% python3 -q
>>> import numpy as np
>>> import numpy.linalg as la
>>> np.set_printoptions(precision=3, suppress=True, linewidth=200)
>>> rnd = lambda a: np.round(a, 3) + 0
>>> feats = np.array([[0, 0, -5], [0, 0, 0], [0, 0, -3]])
>>> w1 = np.array([[6, -8, 7, 6], [-6, -6, -7, -5], [-9, 9, 2, -6]])
>>> c = np.array([-8, 9, -8, -1])
>>> act = np.maximum(feats @ w1 + c, 0)
>>> act
array([[37,  0,  0, 29],
       [ 0,  9,  0,  0],
       [19,  0,  0, 17]])
>>> rnd((act > 0).mean(axis=0))
array([0.667, 0.333, 0.   , 0.667])
>>> la.matrix_rank(act)
np.int64(3)
>>> cent = np.array([[-2, -2, -1], [-2, 2, 0], [-1, 1, -2], [0, 0, -1]])
>>> act @ cent
array([[-74, -74, -66],
       [-18,  18,   0],
       [-38, -38, -36]])
>>> w1 @ cent
array([[ -3, -21, -26],
       [ 31,  -7,  25],
       [ -2,  38,  11]])
>>> np.argsort(-la.norm(feats, axis=0).round(6), kind="stable")[:3]
array([2, 0, 1])
>>> rnd(la.norm(feats, 2) / la.norm(feats))
np.float64(1.0)
>>> [round(float(x), 3) for x in la.svd(feats, compute_uv=False)[:3]]
[5.831, 0.0, 0.0]
>>> W0 = np.load("mat.npy")
>>> W0
array([[0, 1, 1],
       [1, 0, 1],
       [1, 1, 0]])
>>> vals, vecs = la.eigh(W0)
>>> x0 = np.array([8, 6, 9])
>>> rnd(vecs * np.maximum(vals, 0) @ vecs.T)
array([[0.667, 0.667, 0.667],
       [0.667, 0.667, 0.667],
       [0.667, 0.667, 0.667]])
>>> rnd(x0 @ W0 @ x0 / (x0 @ x0)), rnd(vals[0]), rnd(vals[-1])
(np.float64(1.923), np.float64(-1.0), np.float64(2.0))
>>> rnd(vecs * np.abs(vals) @ vecs.T)
array([[1.333, 0.333, 0.333],
       [0.333, 1.333, 0.333],
       [0.333, 0.333, 1.333]])
